$ ipython --no-banner

In [1]: import numpy as np

In [2]: np.set_printoptions(precision=2, suppress=True, linewidth=200, legacy="1.25")

In [3]: W0 = np.load("dump.npy")

In [4]: W0
Out[4]: 
array([[ 3,  0,  0,  0,  0,  0,  0,  0],
       [ 0,  1,  0,  0,  0,  0,  0,  0],
       [ 0,  0,  2,  0,  0,  0,  0,  0],
       [ 0,  0,  0,  4,  0,  0,  0,  0],
       [ 0,  0,  0,  0, -1,  0,  0,  0],
       [ 0,  0,  0,  0,  0, -5,  0,  0],
       [ 0,  0,  0,  0,  0,  0, -5,  0],
       [ 0,  0,  0,  0,  0,  0,  0,  2]])

In [5]: # triangular, det is the product of the diagonal

In [6]: cov = W0.T @ W0

In [7]: np.trace(cov), (W0 ** 2).sum()
Out[7]: (85, 85)

In [8]: np.diag(cov)
Out[8]: array([ 9,  1,  4, 16,  1, 25, 25,  4])

In [9]: np.linalg.svd(W0, compute_uv=False) ** 2
Out[9]: array([25., 25., 16.,  9.,  4.,  4.,  1.,  1.])

In [10]: np.allclose(cov, cov.T)
Out[10]: True

In [11]: cov
Out[11]: 
array([[ 9,  0,  0,  0,  0,  0,  0,  0],
       [ 0,  1,  0,  0,  0,  0,  0,  0],
       [ 0,  0,  4,  0,  0,  0,  0,  0],
       [ 0,  0,  0, 16,  0,  0,  0,  0],
       [ 0,  0,  0,  0,  1,  0,  0,  0],
       [ 0,  0,  0,  0,  0, 25,  0,  0],
       [ 0,  0,  0,  0,  0,  0, 25,  0],
       [ 0,  0,  0,  0,  0,  0,  0,  4]])

In [12]: np.linalg.matrix_rank(cov)
Out[12]: 8

In [13]: x0 = np.ones(8)

In [14]: for _ in range(7):
    ...:     x0 = cov @ x0
    ...:     x0 /= np.linalg.norm(x0)
    ...:     print(round(x0 @ cov @ x0, 2))
    ...: 
22.33
24.17
24.68
24.87
24.95
24.98
24.99

In [15]: x0.round(2) + 0
Out[15]: array([0.  , 0.  , 0.  , 0.03, 0.  , 0.71, 0.71, 0.  ])

In [16]: W0 @ W0
Out[16]: 
array([[ 9,  0,  0,  0,  0,  0,  0,  0],
       [ 0,  1,  0,  0,  0,  0,  0,  0],
       [ 0,  0,  4,  0,  0,  0,  0,  0],
       [ 0,  0,  0, 16,  0,  0,  0,  0],
       [ 0,  0,  0,  0,  1,  0,  0,  0],
       [ 0,  0,  0,  0,  0, 25,  0,  0],
       [ 0,  0,  0,  0,  0,  0, 25,  0],
       [ 0,  0,  0,  0,  0,  0,  0,  4]])

In [17]: np.round(np.linalg.det(W0), 2)
Out[17]: -1200.0

In [18]: E = np.load("a.npy")

In [19]: E
Out[19]: 
array([[ -1.2,  -1.6,  -0.5,  -0.2,  -0.1,   0.9,  -0.5,   1.9,  14. ],
       [ -0.5,   0.5,  -0.9,  -0.9,   1. ,  -1.8,   0. ,  -0.5, -12. ],
       [ -0.7,   1.9,   0.7,  -1.5,  -0.4,   0. ,   0.3,  -1.6,  13. ],
       [  0.3,  -1.6,  -0.2,   0.9,  -0.5,   0.2,   1.4,   1.2,  11. ],
       [  1.5,  -0.2,   0.8,  -0.2,  -0.1,  -0.9,  -0.6,   0. ,  -7. ]])

In [20]: cov = E.T @ E

In [21]: np.round(np.linalg.eigvalsh(cov)[::-1], 2) + 0
Out[21]: array([685.56,  18.51,   6.11,   3.09,   2.3 ,   0.  ,   0.  ,   0.  ,   0.  ])

In [22]: np.allclose(cov, cov.T)
Out[22]: True

In [23]: (E @ E.T).shape
Out[23]: (5, 5)

In [24]: np.linalg.matrix_rank(cov)
Out[24]: 5

In [25]: np.linalg.svd(E, compute_uv=False) ** 2
Out[25]: array([685.56,  18.51,   6.11,   3.09,   2.3 ])

In [26]: ang = np.radians(180)

In [27]: Rm = np.eye(9)

In [28]: Rm[1, 1] = Rm[8, 8] = np.cos(ang)

In [29]: Rm[1, 8], Rm[8, 1] = -np.sin(ang), np.sin(ang)

In [30]: Rm.round(2) + 0
Out[30]: 
array([[ 1.,  0.,  0.,  0.,  0.,  0.,  0.,  0.,  0.],
       [ 0., -1.,  0.,  0.,  0.,  0.,  0.,  0.,  0.],
       [ 0.,  0.,  1.,  0.,  0.,  0.,  0.,  0.,  0.],
       [ 0.,  0.,  0.,  1.,  0.,  0.,  0.,  0.,  0.],
       [ 0.,  0.,  0.,  0.,  1.,  0.,  0.,  0.,  0.],
       [ 0.,  0.,  0.,  0.,  0.,  1.,  0.,  0.,  0.],
       [ 0.,  0.,  0.,  0.,  0.,  0.,  1.,  0.,  0.],
       [ 0.,  0.,  0.,  0.,  0.,  0.,  0.,  1.,  0.],
       [ 0.,  0.,  0.,  0.,  0.,  0.,  0.,  0., -1.]])

In [31]: Y = E @ Rm.T

In [32]: np.abs(Y - E).max(axis=0)
Out[32]: array([ 0. ,  3.8,  0. ,  0. ,  0. ,  0. ,  0. ,  0. , 28. ])

In [33]: np.allclose(E @ E.T, Y @ Y.T)
Out[33]: True

In [34]: Y
Out[34]: 
array([[ -1.2,   1.6,  -0.5,  -0.2,  -0.1,   0.9,  -0.5,   1.9, -14. ],
       [ -0.5,  -0.5,  -0.9,  -0.9,   1. ,  -1.8,   0. ,  -0.5,  12. ],
       [ -0.7,  -1.9,   0.7,  -1.5,  -0.4,   0. ,   0.3,  -1.6, -13. ],
       [  0.3,   1.6,  -0.2,   0.9,  -0.5,   0.2,   1.4,   1.2, -11. ],
       [  1.5,   0.2,   0.8,  -0.2,  -0.1,  -0.9,  -0.6,   0. ,   7. ]])

In [35]: np.linalg.svd(E, compute_uv=False), np.linalg.svd(Y, compute_uv=False)
Out[35]: 
(array([26.18,  4.3 ,  2.47,  1.76,  1.52]),
 array([26.18,  4.3 ,  2.47,  1.76,  1.52]))

In [36]: np.allclose(np.linalg.norm(E, axis=1), np.linalg.norm(Y, axis=1))
Out[36]: True

In [37]: x0 = np.array([-4, 7, -8, 5, -2, -8, 8, -8, 8])

In [38]: E @ x0
Out[38]: array([ 82.4, -71.4, 123. ,  82.7, -68.2])

In [39]: np.sign((E @ x0).round(6))
Out[39]: array([ 1., -1.,  1.,  1., -1.])

In [40]: E @ (2 * x0)
Out[40]: array([ 164.8, -142.8,  246. ,  165.4, -136.4])

In [41]: E @ np.ones(9)
Out[41]: array([ 12.7, -15.1,  11.7,  12.7,  -6.7])

In [42]: np.linalg.norm(E @ x0) <= np.linalg.norm(E, 2) * np.linalg.norm(x0) + 1e-9
Out[42]: True

In [43]: f, v = E[3], E[4]

In [44]: f @ v
Out[44]: -77.54

In [45]: pr = (f @ v) / (f @ f) * f

In [46]: round((v - pr) @ f, 2)
Out[46]: 0.0

In [47]: v - pr
Out[47]: array([ 1.68, -1.17,  0.68,  0.34, -0.4 , -0.78,  0.25,  0.73, -0.35])

In [48]: pr
Out[48]: array([-0.18,  0.97,  0.12, -0.54,  0.3 , -0.12, -0.85, -0.73, -6.65])

In [49]: M = np.loadtxt("w.csv", delimiter=",")

In [50]: M
Out[50]: 
array([[ 1.,  3.,  1.,  3.,  0., -3.,  2., -1.,  4., -4., -1., -1.,  4.],
       [-3.,  3., -2.,  0., -2., -1.,  0.,  5., -1.,  2.,  1.,  0., -2.],
       [ 3.,  1.,  2., -1.,  3.,  3., -2.,  1., -4., -5.,  1., -1., -1.],
       [-1.,  0., -3., -3., -3., -3., -3.,  3.,  4., -2.,  3., -4.,  5.],
       [ 1., -3.,  2., -2., -2., -3.,  3.,  0.,  5.,  1.,  0.,  3.,  3.],
       [-2., -1.,  2., -3.,  2.,  2.,  0., -3.,  2., -5.,  4., -4.,  5.],
       [ 0.,  0.,  0.,  0.,  0.,  0., -3., -1., -3., -2., -2.,  3.,  2.],
       [ 0.,  0.,  0.,  0.,  0.,  0.,  1.,  3.,  0., -1., -3., -1., -1.],
       [ 0.,  0.,  0.,  0.,  0.,  0.,  2., -1.,  3., -2., -1., -1., -3.],
       [ 0.,  0.,  0.,  0.,  0.,  0.,  0.,  1.,  0., -2.,  0.,  1.,  3.],
       [ 0.,  0.,  0.,  0.,  0.,  0., -1.,  2.,  0., -3.,  0., -2.,  2.],
       [ 0.,  0.,  0.,  0.,  0.,  0., -2.,  1.,  3.,  2.,  3., -3., -2.],
       [ 0.,  0.,  0.,  0.,  0.,  0.,  3.,  3.,  2.,  0., -1.,  2.,  1.]])

In [51]: Y = np.linalg.inv(M)

In [52]: np.allclose(Y, M.T)
Out[52]: False

In [53]: np.round(np.linalg.cond(M), 2)
Out[53]: 438.17

In [54]: round(float(np.linalg.slogdet(M)[0]), 2)
Out[54]: 1.0

In [55]: round(np.linalg.det(M) * np.linalg.det(Y), 2)
Out[55]: 1.0
